% python3 -q
>>> import numpy as np
>>> np.set_printoptions(suppress=True, linewidth=160)
>>> rnd = lambda a: np.round(a, 3) + 0
>>> mat = np.load("out19.npy")
>>> mat
array([[1.  , 0.7 , 0.49],
       [0.7 , 1.  , 0.7 ],
       [0.49, 0.7 , 1.  ]])
>>> evals, V = np.linalg.eigh(mat)
>>> (evals > 1e-8).sum(), (evals < -1e-8).sum()
(np.int64(3), np.int64(0))
>>> rnd(V.T @ mat @ V)
array([[0.225, 0.   , 0.   ],
       [0.   , 0.51 , 0.   ],
       [0.   , 0.   , 2.265]])
>>> rnd(evals)
array([0.225, 0.51 , 2.265])
>>> rnd(np.linalg.eigvalsh(mat + -1 * np.eye(3)))
array([-0.775, -0.49 ,  1.265])
>>> rnd(np.linalg.svd(mat, compute_uv=False))
array([2.265, 0.51 , 0.225])
>>> M = np.load("dump.npy")
>>> print(M)
[[ 0.912 -0.544  0.034]
 [ 0.122 -0.088  0.776]
 [ 0.674 -1.91   4.493]]
>>> vec = np.array([4, 2, 4])
>>> rnd(np.einsum("ij,j->i", M, vec))
array([ 2.696,  3.416, 16.848])
>>> rnd(M @ vec)
array([ 2.696,  3.416, 16.848])
>>> print(np.sign((M @ vec).round(6)))
[1. 1. 1.]
>>> rnd(M @ (2 * vec))
array([ 5.392,  6.832, 33.696])
>>> (M @ vec).argmax()
np.int64(2)
>>> P = np.triu(np.array([[-3, -3, 3], [3, -2, 1], [1, -3, -3]]), 1) + np.eye(3)
>>> B = P @ M @ np.linalg.inv(P)
>>> rnd(P @ M - M @ P)
array([[ 1.656, -2.73 ,  8.959],
       [ 0.674, -1.544,  4.215],
       [ 0.   ,  2.022, -0.112]])
>>> np.linalg.matrix_rank(B)
np.int64(3)
>>> np.trace(B), np.trace(M)
(np.float64(5.317), np.float64(5.317))
>>> print(rnd(B))
[[2.568 1.694 1.787]
 [0.796 0.39  2.491]
 [0.674 0.112 2.359]]
>>> rnd(np.poly(B))
array([ 1.   , -5.317,  5.148, -0.999])
>>> W1 = np.array([[-1, 3, 3], [3, 2, 2], [2, 2, 2]])
>>> coef = np.array([2, 0, 0])
>>> act = np.maximum(M @ W1 + coef, 0)
>>> (act > 0).astype(int)
array([[0, 1, 1],
       [1, 1, 1],
       [1, 1, 1]])
>>> np.linalg.matrix_rank(act)
np.int64(2)
>>> cent = np.array([[2, 3, 0], [0, 3, 2], [3, 1, 0]])
>>> W1 @ cent
array([[ 7,  9,  6],
       [12, 17,  4],
       [10, 14,  4]])
>>> np.linalg.determinant(M)
Traceback (most recent call last):
  File "<python-input-33>", line 1, in <module>
    np.linalg.determinant(M)
    ^^^^^^^^^^^^^^^^^^^^^
AttributeError: module 'numpy.linalg' has no attribute 'determinant'
>>> rnd(np.abs(np.linalg.eigvals(M)).max())
np.float64(4.129)
>>> np.trace(M)
np.float64(5.317)
>>> np.allclose(M @ M.T, M.T @ M)
False
>>> (M - M.T) / 2
array([[ 0.   , -0.333, -0.32 ],
       [ 0.333,  0.   ,  1.343],
       [ 0.32 , -1.343,  0.   ]])
>>> E = np.loadtxt("block2.csv", delimiter=",")
>>> E
array([[ -8.462,  -2.187,   4.105],
       [ -7.254, -11.476,  11.702],
       [ -8.121,   1.885,   0.692],
       [  7.572,   3.168,  -1.853],
       [  9.987,  23.351, -18.837],
       [  6.468,  -0.059,   0.929],
       [ -5.375,  11.965,  -7.936],
       [  3.791,   9.761,  -6.971],
       [ -4.087,  24.157, -18.178],
       [  9.426,   9.742,  -7.486],
       [  1.331,  -4.884,   5.42 ],
       [ -8.127,  -6.867,   7.958],
       [-13.165,   4.776,  -1.232],
       [ 11.99 ,  19.124, -15.517],
       [ -4.059,   2.245,   0.01 ],
       [  2.578,  23.019, -17.862],
       [  3.035,   2.867,  -1.176],
       [ 11.884,  -9.454,   8.218],
       [  1.757,  -8.921,   8.731],
       [ -4.138,  -9.184,   9.505],
       [ -8.116,  13.401,  -8.869],
       [  0.075,  23.324, -17.879],
       [-18.65 , -11.336,  12.661]])
>>> vec = np.array([6, -2, 3])
>>> y = E @ vec
>>> print(rnd(np.linalg.lstsq(E, y)[0]))
[ 6. -2.  3.]
>>> try:
...     np.linalg.solve(E, y)
... except np.linalg.LinAlgError as e:
...     print(repr(e))
... 
LinAlgError('Last 2 dimensions of the array must be square')
>>> rng = np.random.default_rng(799874)
>>> y = y + 0.02 * rng.normal(size=23)
>>> print(rnd(y))
[ -34.054   14.543  -50.413   33.553  -43.265   41.67   -79.99   -17.679 -127.369   14.617   34.018  -11.135  -92.247  -12.859  -28.811  -84.182    8.948
  114.846   54.598   22.084 -102.104  -99.846  -51.259]
>>> coef, *_ = np.linalg.lstsq(E, y)
>>> coef.round()
array([ 6., -2.,  3.])
>>> [round(float(np.linalg.norm(np.linalg.solve(E.T @ E + lam * np.eye(3), E.T @ y))), 2) for lam in (0, 1, 10, 100)]
[7.0, 6.98, 6.85, 6.37]
